In [1]: import numpy as np

In [2]: np.set_printoptions(precision=2, suppress=True, linewidth=200)

In [3]: data = np.loadtxt("run11.csv", delimiter=",")

In [4]: data
Out[4]: 
array([[0.5 , 0.  , 0.25, 0.25],
       [0.33, 0.17, 0.33, 0.17],
       [0.33, 0.33, 0.17, 0.17],
       [0.  , 0.2 , 0.4 , 0.4 ]])

In [5]: np.kron(np.eye(2, dtype=int), data)
Out[5]: 
array([[0.5 , 0.  , 0.25, 0.25, 0.  , 0.  , 0.  , 0.  ],
       [0.33, 0.17, 0.33, 0.17, 0.  , 0.  , 0.  , 0.  ],
       [0.33, 0.33, 0.17, 0.17, 0.  , 0.  , 0.  , 0.  ],
       [0.  , 0.2 , 0.4 , 0.4 , 0.  , 0.  , 0.  , 0.  ],
       [0.  , 0.  , 0.  , 0.  , 0.5 , 0.  , 0.25, 0.25],
       [0.  , 0.  , 0.  , 0.  , 0.33, 0.17, 0.33, 0.17],
       [0.  , 0.  , 0.  , 0.  , 0.33, 0.33, 0.17, 0.17],
       [0.  , 0.  , 0.  , 0.  , 0.  , 0.2 , 0.4 , 0.4 ]])

In [6]: round(float(np.linalg.det(data[::-1])), 2)
Out[6]: -0.01

In [7]: np.round(np.linalg.det(data.T), 2)
Out[7]: np.float64(-0.01)

In [8]: round(float(np.einsum("ii->", data)), 2)
Out[8]: 1.24

In [9]: round(np.linalg.eigvals(data).sum().real, 2)
Out[9]: np.float64(1.24)

In [10]: M2 = data / np.sqrt((data ** 2).mean(axis=1, keepdims=True))

In [11]: np.linalg.matrix_rank(data - data.mean(axis=1, keepdims=True))
Out[11]: np.int64(3)

In [12]: np.linalg.matrix_rank(M2) == np.linalg.matrix_rank(data)
Out[12]: np.True_

In [13]: M = np.loadtxt("data.csv", delimiter=",")

In [14]: M
Out[14]: 
array([[0., 0., 0., 0., 1.],
       [0., 0., 0., 0., 1.],
       [0., 0., 0., 1., 0.],
       [0., 0., 1., 0., 0.],
       [1., 1., 0., 0., 0.]])

In [15]: round(np.linalg.det(2 * M), 2), round(np.linalg.det(M), 2)
Out[15]: (np.float64(0.0), np.float64(0.0))

In [16]: round(float(np.linalg.eigvals(M).sum().real), 2)
Out[16]: -0.0

In [17]: np.round(np.linalg.eigvals(M), 2) + 0
Out[17]: array([-1.41,  0.  ,  1.41,  1.  , -1.  ])

In [18]: round(float(np.linalg.det(M.T)), 2)
Out[18]: 0.0

In [19]: np.einsum("ij,ji->", M, M)
Out[19]: np.float64(6.0)

In [20]: np.linalg.matrix_rank(M, rtol=0.1)
Out[20]: np.int64(4)

In [21]: round(float(np.linalg.norm(M, 2) / np.linalg.norm(M)), 2)
Out[21]: 0.58

In [22]: np.round(np.trace(np.linalg.pinv(M) @ M), 2)
Out[22]: np.float64(4.0)

In [23]: np.abs(np.diag(np.linalg.qr(M)[1])) > 1e-9
Out[23]: array([ True, False,  True,  True,  True])

In [24]: np.linalg.lstsq(M[:-1].T, M[-1])[2]
Out[24]: np.int32(3)

In [25]: M - M[0]
Out[25]: 
array([[ 0.,  0.,  0.,  0.,  0.],
       [ 0.,  0.,  0.,  0.,  0.],
       [ 0.,  0.,  0.,  1., -1.],
       [ 0.,  0.,  1.,  0., -1.],
       [ 1.,  1.,  0.,  0., -1.]])

In [26]: np.count_nonzero(M)
Out[26]: np.int64(6)

In [27]: M.sum(axis=0)
Out[27]: array([1., 1., 1., 1., 2.])

In [28]: np.diff(M, axis=0)
Out[28]: 
array([[ 0.,  0.,  0.,  0.,  0.],
       [ 0.,  0.,  0.,  1., -1.],
       [ 0.,  0.,  1., -1.,  0.],
       [ 1.,  1., -1.,  0.,  0.]])

In [29]: np.linalg.matrix_rank(M)
Out[29]: np.int64(4)

In [30]: w, evecs = np.linalg.eigh(M)

In [31]: x0 = np.array([2, 2, 8, 2, 2])

In [32]: evecs * np.maximum(w, 0) @ evecs.T
Out[32]: 
array([[0.35, 0.35, 0.  , 0.  , 0.5 ],
       [0.35, 0.35, 0.  , 0.  , 0.5 ],
       [0.  , 0.  , 0.5 , 0.5 , 0.  ],
       [0.  , 0.  , 0.5 , 0.5 , 0.  ],
       [0.5 , 0.5 , 0.  , 0.  , 0.71]])

In [33]: np.round(evecs * np.abs(w) @ evecs.T, 2) + 0
Out[33]: 
array([[0.71, 0.71, 0.  , 0.  , 0.  ],
       [0.71, 0.71, 0.  , 0.  , 0.  ],
       [0.  , 0.  , 1.  , 0.  , 0.  ],
       [0.  , 0.  , 0.  , 1.  , 0.  ],
       [0.  , 0.  , 0.  , 0.  , 1.41]])

In [34]: x0 @ M @ x0 / (x0 @ x0), round(w[0], 2), round(float(w[-1]), 2)
Out[34]: (np.float64(0.6), np.float64(-1.41), 1.41)

In [35]: x0 @ M @ x0
Out[35]: np.float64(48.0)

In [36]: K = np.array([[-3.0, -3.0, 0.0], [-3.0, -3.0, -3.0], [0.0, -3.0, -3.0]])

In [37]: K
Out[37]: 
array([[-3., -3.,  0.],
       [-3., -3., -3.],
       [ 0., -3., -3.]])

In [38]: proj = np.triu(np.array([[-1, -1, 3], [-2, 3, -2], [-3, 3, -1]]), 1) + np.eye(3)

In [39]: M2 = proj @ K @ np.linalg.inv(proj)

In [40]: np.poly(M2)
Out[40]: array([  1.,   9.,   9., -27.])

In [41]: np.trace(M2), np.trace(K)
Out[41]: (np.float64(-9.0), np.float64(-9.0))

In [42]: u = np.array([1, 0, 0])

In [43]: M2 = K + np.outer(u, np.eye(3)[0])

In [44]: np.linalg.matrix_rank(np.linalg.inv(M2) - np.linalg.inv(K), tol=1e-8)
Out[44]: np.int64(1)

In [45]: round(np.linalg.det(M2) / np.linalg.det(K), 2), np.round(1 + np.linalg.solve(K, u)[0], 2)
Out[45]: (np.float64(1.0), np.float64(1.0))

In [46]: np.linalg.matrix_rank(M2 - K)
Out[46]: np.int64(1)

In [47]: blk = np.stack([K, -1 * K, K[::-1]])

In [48]: np.linalg.det(blk)
Out[48]: array([ 27., -27., -27.])

In [49]: np.linalg.norm(blk, axis=(1, 2))
Out[49]: array([7.94, 7.94, 7.94])

In [50]: M2 = np.array([[0, 3, -4, -2, -4, -4, 5],
    ...:     [2, -5, -1, 0, -2, 2, -5],
    ...:     [2, -2, -4, -1, 0, 2, 3],
    ...:     [-4, -1, 1, 4, 1, -4, 0],
    ...:     [4, 0, 5, 2, -2, 0, -1],
    ...:     [0, -2, -5, 5, 1, 0, -2],
    ...:     [2, 3, -2, 5, 5, 0, -1]])

In [51]: X = M2 + M2.T

In [52]: X
Out[52]: 
array([[  0,   5,  -2,  -6,   0,  -4,   7],
       [  5, -10,  -3,  -1,  -2,   0,  -2],
       [ -2,  -3,  -8,   0,   5,  -3,   1],
       [ -6,  -1,   0,   8,   3,   1,   5],
       [  0,  -2,   5,   3,  -4,   1,   4],
       [ -4,   0,  -3,   1,   1,   0,  -2],
       [  7,  -2,   1,   5,   4,  -2,  -2]])

In [53]: w, evecs = np.linalg.eigh(X)

In [54]: (w > 1e-8).sum(), (w < -1e-8).sum()
Out[54]: (np.int64(3), np.int64(4))

In [55]: np.round(w.sum(), 2), np.trace(X)
Out[55]: (np.float64(-16.0), np.int64(-16))
